In [1]: import numpy as np

In [2]: np.set_printoptions(precision=2, suppress=True, linewidth=120, floatmode="fixed")

In [3]: rnd = lambda a: np.round(a, 2) + 0

In [4]: A = np.load("a.npy")

In [5]: print(A)
[[-1.09  2.16 -0.69]
 [ 2.16  0.27  0.96]
 [-0.69  0.96  0.82]]

In [6]: q, vecs = np.linalg.qr(A[:, :2])[0], np.linalg.qr(A[:, 2:])[0]

In [7]: s = np.linalg.svd(q.T @ vecs, compute_uv=False)

In [8]: rnd(s)
Out[8]: array([0.64])

In [9]: rnd(np.degrees(np.arccos(s.clip(0, 1))))
Out[9]: array([50.29])

In [10]: E = np.load("sample12.npy")

In [11]: rnd(E)
Out[11]: 
array([[-0.93,  0.22,  0.14, -0.27],
       [-0.31, -0.65,  0.26,  0.65],
       [-0.15, -0.53, -0.78, -0.30],
       [-0.15,  0.50, -0.56,  0.64]])

In [12]: # columns are unit length and at right angles

In [13]: rnd(np.linalg.det(E.T))
Out[13]: np.float64(-1.0)

In [14]: rnd(np.linalg.det(E[::-1]))
Out[14]: np.float64(-1.0)

In [15]: rnd(np.kron(np.eye(2, dtype=int), E))
Out[15]: 
array([[-0.93,  0.22,  0.14, -0.27,  0.00,  0.00,  0.00,  0.00],
       [-0.31, -0.65,  0.26,  0.65,  0.00,  0.00,  0.00,  0.00],
       [-0.15, -0.53, -0.78, -0.30,  0.00,  0.00,  0.00,  0.00],
       [-0.15,  0.50, -0.56,  0.64,  0.00,  0.00,  0.00,  0.00],
       [ 0.00,  0.00,  0.00,  0.00, -0.93,  0.22,  0.14, -0.27],
       [ 0.00,  0.00,  0.00,  0.00, -0.31, -0.65,  0.26,  0.65],
       [ 0.00,  0.00,  0.00,  0.00, -0.15, -0.53, -0.78, -0.30],
       [ 0.00,  0.00,  0.00,  0.00, -0.15,  0.50, -0.56,  0.64]])

In [16]: rnd(np.linalg.det(2 * E)), rnd(np.linalg.det(E))
Out[16]: (np.float64(-16.0), np.float64(-1.0))

In [17]: rng = np.random.default_rng(192)

In [18]: idx = rng.permutation(4)

In [19]: idx
Out[19]: array([2, 1, 3, 0])

In [20]: B = E[idx][:, idx]

In [21]: rnd(B)
Out[21]: 
array([[-0.78, -0.53, -0.30, -0.15],
       [ 0.26, -0.65,  0.65, -0.31],
       [-0.56,  0.50,  0.64, -0.15],
       [ 0.14,  0.22, -0.27, -0.93]])

In [22]: T = np.stack([E, -3 * E, E[::-1]])

In [23]: T.shape
Out[23]: (3, 4, 4)

In [24]: rnd(np.linalg.det(T))
Out[24]: array([ -1.00, -81.00,  -1.00])

In [25]: np.linalg.matrix_rank(T.reshape(3, -1))
Out[25]: np.int64(2)

In [26]: (T @ E.T).shape
Out[26]: (3, 4, 4)

In [27]: x = np.array([5, 3, 5, 2])

In [28]: rhs = E @ x

In [29]: print(rnd(rhs))
[-3.83 -0.90 -6.85 -0.78]

In [30]: rnd(np.linalg.solve(E.T, E[0]))
Out[30]: array([1.00, 0.00, 0.00, 0.00])

In [31]: print(rnd(np.linalg.solve(E, rhs)))
[5.00 3.00 5.00 2.00]

In [32]: rnd(np.linalg.solve(E, rhs + E[:, 3]))
Out[32]: array([5.00, 3.00, 5.00, 3.00])

In [33]: rnd(np.linalg.solve(E, 5 * rhs))
Out[33]: array([25.00, 15.00, 25.00, 10.00])

In [34]: rnd(np.trace(E))
Out[34]: np.float64(-1.7)

In [35]: rnd(E @ E)
Out[35]: 
array([[ 0.81, -0.56, -0.02,  0.18],
       [ 0.35,  0.54, -0.77,  0.01],
       [ 0.47,  0.58,  0.61, -0.27],
       [-0.02,  0.26,  0.18,  0.95]])

In [36]: rnd((E + E.T) / 2)
Out[36]: 
array([[-0.93, -0.04, -0.01, -0.21],
       [-0.04, -0.65, -0.14,  0.57],
       [-0.01, -0.14, -0.78, -0.43],
       [-0.21,  0.57, -0.43,  0.64]])

In [37]: F = np.array([[0, -1, 0], [0, 0, -1], [3, 0, 0]])

In [38]: U, s, Vt = np.linalg.svd(F, full_matrices=False)

In [39]: rnd(np.cumsum(s ** 2) / np.sum(s ** 2))
Out[39]: array([0.82, 0.91, 1.00])

In [40]: rnd(np.sqrt((s ** 2).sum())), rnd(np.linalg.norm(F))
Out[40]: (np.float64(3.32), np.float64(3.32))

In [41]: Vt @ Vt.T
Out[41]: 
array([[1.00, 0.00, 0.00],
       [0.00, 1.00, 0.00],
       [0.00, 0.00, 1.00]])

In [42]: s
Out[42]: array([3.00, 1.00, 1.00])

In [43]: np.abs(Vt[0])
Out[43]: array([1.00, 0.00, 0.00])

In [44]: rnd(s / s[0])
Out[44]: array([1.00, 0.33, 0.33])

In [45]: mat = np.load("x.npy")

In [46]: print(mat)
[[0 1 1 1]
 [1 0 1 1]
 [1 1 0 0]
 [1 1 0 0]]

In [47]: # rows and columns are dependent

In [48]: np.argsort(-np.linalg.norm(mat, axis=0).round(6), kind="stable")[:3]
Out[48]: array([0, 1, 2])

In [49]: [round(float(x), 2) for x in np.linalg.svd(mat, compute_uv=False)[:3]]
Out[49]: [2.56, 1.56, 1.0]

In [50]: [round(float(np.linalg.det(mat[:i, :i])), 2) + 0 for i in range(1, 5)]
Out[50]: [0.0, -1.0, 2.0, 0.0]

In [51]: np.all(np.linalg.eigvalsh(mat) > 0)
Out[51]: np.False_

In [52]: rnd(np.linalg.eigvalsh(mat).min())
Out[52]: np.float64(-1.56)

In [53]: Z = 5 * np.array([[1.3, -0.6, 1.4], [0.4, -0.7, 0.6]])

In [54]: idx = rng.integers(0, 2, 20)

In [55]: arr = Z[idx] + rng.normal(size=(20, 3))

In [56]: rnd(arr)
Out[56]: 
array([[ 3.06, -4.14,  4.41],
       [ 6.15, -3.92,  6.39],
       [ 8.37, -1.79,  6.41],
       [ 2.41, -4.42,  2.61],
       [ 6.22, -5.20,  7.47],
       [ 1.31, -4.39,  5.52],
       [ 1.44, -3.49,  2.13],
       [ 2.25, -5.66,  2.23],
       [ 1.81, -3.34,  2.20],
       [ 7.07, -2.55,  5.54],
       [ 6.46, -3.13,  7.88],
       [ 2.56, -3.50,  2.33],
       [ 0.98, -2.86,  2.68],
       [ 6.95, -3.74,  8.58],
       [ 8.31, -2.61,  5.56],
       [ 6.19, -2.06,  6.37],
       [ 5.93, -3.52,  8.30],
       [ 6.78, -2.92,  7.70],
       [ 1.16, -3.91,  4.49],
       [ 4.50, -2.72,  6.08]])

In [57]: x = np.array([0, 1, 2])

In [58]: rhs = arr @ x

In [59]: coef, lr = np.zeros(3), 1 / np.linalg.norm(arr, 2) ** 2

In [60]: for i in range(15):
    ...:     coef -= lr * arr.T @ (arr @ coef - rhs)
    ...:     if i % 5 == 0: print(i, round(np.linalg.norm(arr @ coef - rhs), 2))
    ...: 
0 10.46
5 8.98
10 7.87

In [61]: rnd(np.linalg.cond(arr))
Out[61]: np.float64(8.31)

In [62]: idx = arr[:, 0] > np.median(arr[:, 0])

In [63]: u = arr[idx].mean(axis=0) - arr[~idx].mean(axis=0)

In [64]: idx.astype(int)
Out[64]: array([0, 1, 1, 0, 1, 0, 0, 0, 0, 1, 1, 0, 0, 1, 1, 1, 1, 1, 0, 0])

In [65]: ((arr - arr.mean(axis=0)) @ u > 0).astype(int)
Out[65]: array([0, 1, 1, 0, 1, 0, 0, 0, 0, 1, 1, 0, 0, 1, 1, 1, 1, 1, 0, 1])

In [66]: rnd(u)
Out[66]: array([4.69, 0.70, 3.55])

In [67]: x = np.array([-3, -2, 1])

In [68]: rhs = arr @ x

In [69]: rnd(np.linalg.pinv(arr) @ arr)
Out[69]: 
array([[1.00, 0.00, 0.00],
       [0.00, 1.00, 0.00],
       [0.00, 0.00, 1.00]])

In [70]: rhs = rhs + 0.3 * rng.normal(size=20)

In [71]: rnd(rhs)
Out[71]: 
array([  2.81,  -4.48, -14.71,   3.99,  -1.04,  10.34,   5.02,   6.61,   3.14, -10.82,  -5.02,   1.76,   5.96,  -5.16,
       -13.95,  -7.57,  -2.44,  -7.38,   8.87,  -2.39])

In [72]: coef, *_ = np.linalg.lstsq(arr, rhs)

In [73]: coef.round()
Out[73]: array([-3.00, -2.00,  1.00])

In [74]: [round(float(np.linalg.norm(np.linalg.solve(arr.T @ arr + lam * np.eye(3), arr.T @ rhs))), 2) for lam in (0, 1, 10, 100)]
Out[74]: [3.7, 3.63, 3.12, 1.47]

In [75]: rnd(np.linalg.norm(rhs - arr @ coef))
Out[75]: np.float64(1.45)

In [76]: B = np.c_[arr[:, :1] @ np.array([[1]]), np.array([-3, 3, -1, 4, 5, 4, 3, -2, -2, 2, 3, -4, -3, -2, -5, 5, 4, -5, 4, -1])]

In [77]: rnd(B)
Out[77]: 
array([[ 3.06, -3.00],
       [ 6.15,  3.00],
       [ 8.37, -1.00],
       [ 2.41,  4.00],
       [ 6.22,  5.00],
       [ 1.31,  4.00],
       [ 1.44,  3.00],
       [ 2.25, -2.00],
       [ 1.81, -2.00],
       [ 7.07,  2.00],
       [ 6.46,  3.00],
       [ 2.56, -4.00],
       [ 0.98, -3.00],
       [ 6.95, -2.00],
       [ 8.31, -5.00],
       [ 6.19,  5.00],
       [ 5.93,  4.00],
       [ 6.78, -5.00],
       [ 1.16,  4.00],
       [ 4.50, -1.00]])

In [78]: rnd(np.linalg.lstsq(arr, B[:, 0])[0])
Out[78]: array([1.00, 0.00, 0.00])

In [79]: J = np.array([[-0.6, 0.5], [-0.5, -1.0], [0.2, -0.4], [0.5, -0.2]])

In [80]: J[:, 1] *= 3

In [81]: print(rnd(J))
[[-0.60  1.50]
 [-0.50 -3.00]
 [ 0.20 -1.20]
 [ 0.50 -0.60]]

In [82]: idx = rng.permutation(2)

In [83]: B = J[:, idx] * rng.choice([-1, 1], 2)

In [84]: rnd(B)
Out[84]: 
array([[-1.50,  0.60],
       [ 3.00,  0.50],
       [ 1.20, -0.20],
       [ 0.60, -0.50]])

In [85]: U, _, Vt = np.linalg.svd(J.T @ B)

In [86]: print(rnd(np.linalg.lstsq(J, B)[0]))
[[ 0.00 -1.00]
 [-1.00  0.00]]

In [87]: rnd(U @ Vt)
Out[87]: 
array([[ 0.00, -1.00],
       [-1.00,  0.00]])

In [88]: q = B.astype(float).copy()

In [89]: for j in range(2):
    ...:     q[:, j] -= q[:, :j] @ (q[:, :j].T @ q[:, j])
    ...:     q[:, j] /= np.linalg.norm(q[:, j])
    ...: 

In [90]: print(rnd(q.T @ B))
[[3.61 0.02]
 [0.00 0.95]]

In [91]: rnd(q.T @ q)
Out[91]: 
array([[1.00, 0.00],
       [0.00, 1.00]])

In [92]: print(rnd(np.linalg.norm(J, 2)))
3.61

In [93]: np.linalg.norm(J, axis=1).argmax()
Out[93]: np.int64(1)

In [94]: rnd(np.linalg.norm(J, axis=1))
Out[94]: array([1.62, 3.04, 1.22, 0.78])

In [95]: rnd(np.linalg.norm(J[2] - J[1]))
Out[95]: np.float64(1.93)

In [96]: np.linalg.norm(J, axis=2)
AxisError: axis 2 is out of bounds for array of dimension 2


In [97]: rnd(np.linalg.norm(J, 1)), rnd(np.linalg.norm(J, np.inf))
Out[97]: (np.float64(6.3), np.float64(3.5))

In [98]: rnd(J[2] @ J[1])
Out[98]: np.float64(3.5)

In [99]: print(rnd(np.linalg.norm(J, axis=0)))
[0.95 3.61]

In [100]: print(rnd(np.linalg.norm(J[2], 1)), rnd(np.linalg.norm(J[2], np.inf)))
1.4 1.2

In [101]: X = np.array([[1.1, 0.4, -0.4], [0.5, -0.8, -1.6], [-1.6, -0.1, 0.3]])

In [102]: X
Out[102]: 
array([[ 1.10,  0.40, -0.40],
       [ 0.50, -0.80, -1.60],
       [-1.60, -0.10,  0.30]])

In [103]: U, s, Vt = np.linalg.svd(mat)

In [104]: vecs = Vt[:(s > 1e-8).sum()]

In [105]: x = mat[3] + 5 * mat[1] + rng.integers(2) * np.eye(4)[1]

In [106]: x
Out[106]: array([6.00, 2.00, 5.00, 5.00])

In [107]: print(rnd(np.linalg.norm(x - vecs.T @ vecs @ x)))
0.0

In [108]: rnd(np.diag(vecs.T @ vecs))
Out[108]: array([1.00, 1.00, 0.50, 0.50])

In [109]: rnd(vecs.T @ vecs)
Out[109]: 
array([[1.00, 0.00, 0.00, 0.00],
       [0.00, 1.00, 0.00, 0.00],
       [0.00, 0.00, 0.50, 0.50],
       [0.00, 0.00, 0.50, 0.50]])
